In [1]: import numpy as np

In [2]: import numpy.linalg as la

In [3]: np.set_printoptions(precision=2, suppress=True, linewidth=120)

In [4]: def tidy(a):
   ...:     return np.round(a, 2) + 0
   ...: 

In [5]: W0 = np.diag(20 * np.array([-2, 2])) + np.array([[1, 3], [-4, 0]])

In [6]: W0
Out[6]: 
array([[-39,   3],
       [ -4,  40]])

In [7]: rng = np.random.default_rng(7920)

In [8]: idx = rng.permutation(2)

In [9]: B = W0[:, idx] * rng.choice([-1, 1], 2)

In [10]: B
Out[10]: 
array([[ -3,  39],
       [-40,   4]])

In [11]: U, _, Vh = la.svd(W0.T @ B)

In [12]: idx
Out[12]: array([1, 0])

In [13]: tidy(U @ Vh)
Out[13]: 
array([[ 0., -1.],
       [-1.,  0.]])

In [14]: W0.ravel(order="F")
Out[14]: array([-39,  -4,   3,  40])

In [15]: W0.reshape(-1, 2)
Out[15]: 
array([[-39,   3],
       [ -4,  40]])

In [16]: T = W0.reshape(2, 2, -1)

In [17]: np.swapaxes(T, 1, 2)[0]
Out[17]: array([[-39,   3]])

In [18]: T.transpose(1, 0, 2)
Out[18]: 
array([[[-39],
        [ -4]],

       [[  3],
        [ 40]]])

In [19]: x0 = np.array([1, 2])

In [20]: target = W0 @ x0

In [21]: target
Out[21]: array([-33,  76])

In [22]: tidy(la.solve(W0, W0[:, 1]))
Out[22]: array([0., 1.])

In [23]: tidy(la.solve(W0, target + W0[:, 0]))
Out[23]: array([2., 2.])

In [24]: tidy(la.solve(W0, -3 * target))
Out[24]: array([-3., -6.])

In [25]: B = W0 / np.sqrt((W0 ** 2).mean(axis=1, keepdims=True))

In [26]: tidy(la.norm(B, axis=1))
Out[26]: array([1.41, 1.41])

In [27]: la.matrix_rank(B) == la.matrix_rank(W0)
Out[27]: np.True_

In [28]: hat = np.triu(np.array([[2, -3], [0, 3]]), 1) + np.eye(2)

In [29]: B = hat @ W0 @ la.inv(hat)

In [30]: B
Out[30]: 
array([[ -27., -198.],
       [  -4.,   28.]])

In [31]: idx = rng.integers(0, 2, 4)

In [32]: A = np.triu((idx[:, None] == idx) & (rng.random((4, 4)) < 0.8), 1).astype(int)

In [33]: A += A.T

In [34]: A
Out[34]: 
array([[0, 1, 1, 0],
       [1, 0, 1, 0],
       [1, 1, 0, 0],
       [0, 0, 0, 0]])

In [35]: (A != 0).astype(int)
Out[35]: 
array([[0, 1, 1, 0],
       [1, 0, 1, 0],
       [1, 1, 0, 0],
       [0, 0, 0, 0]])

In [36]: (la.matrix_power((A != 0) + (A.T != 0) + np.eye(4), 4) > 0).astype(int)
Out[36]: 
array([[1, 1, 1, 0],
       [1, 1, 1, 0],
       [1, 1, 1, 0],
       [0, 0, 0, 1]])

In [37]: A @ A
Out[37]: 
array([[2, 1, 1, 0],
       [1, 2, 1, 0],
       [1, 1, 2, 0],
       [0, 0, 0, 0]])

In [38]: tidy(la.det(A))
Out[38]: np.float64(0.0)

In [39]: np.all(la.eigvalsh(A) > 0)
Out[39]: np.False_

In [40]: [round(float(la.det(A[:i, :i])), 2) + 0 for i in range(1, 5)]
Out[40]: [0.0, -1.0, 2.0, 0.0]

In [41]: tidy(la.eigvalsh(A).min())
Out[41]: np.float64(-1.0)

In [42]: tidy(A @ la.pinv(A) @ A)
Out[42]: 
array([[0., 1., 1., 0.],
       [1., 0., 1., 0.],
       [1., 1., 0., 0.],
       [0., 0., 0., 0.]])

In [43]: try:
    ...:     la.inv(A)
    ...: except la.LinAlgError as e:
    ...:     print(e)
    ...: 
Singular matrix

In [44]: tidy(np.trace(la.pinv(A) @ A))
Out[44]: np.float64(3.0)

In [45]: m1 = np.load("out1.npy")

In [46]: m1
Out[46]: 
array([[ 3, -1, -1,  3],
       [-1,  3,  2, -3],
       [ 0,  1, -2,  0],
       [-1, -2, -2,  2]])

In [47]: O, R = la.qr(m1)

In [48]: tidy(O.T @ O)
Out[48]: 
array([[1., 0., 0., 0.],
       [0., 1., 0., 0.],
       [0., 0., 1., 0.],
       [0., 0., 0., 1.]])

In [49]: tidy(O @ R)
Out[49]: 
array([[ 3., -1., -1.,  3.],
       [-1.,  3.,  2., -3.],
       [ 0.,  1., -2.,  0.],
       [-1., -2., -2.,  2.]])

In [50]: np.allclose(R.T @ R, m1.T @ m1)
Out[50]: True

In [51]: tidy(np.trace(O @ O.T))
Out[51]: np.float64(4.0)

In [52]: vals, vecs = la.eig(m1)

In [53]: tidy(np.sort(la.eigvals(m1 @ m1)))
Out[53]: array([ 1.  ,  3.2 ,  4.75, 29.06])

In [54]: tidy(np.sort(la.eigvals(la.inv(m1))))
Out[54]: array([-0.46,  0.19,  0.56,  1.  ])

In [55]: tidy(m1 @ vecs[:, 0] - vals[0] * vecs[:, 0])
Out[55]: array([0., 0., 0., 0.])
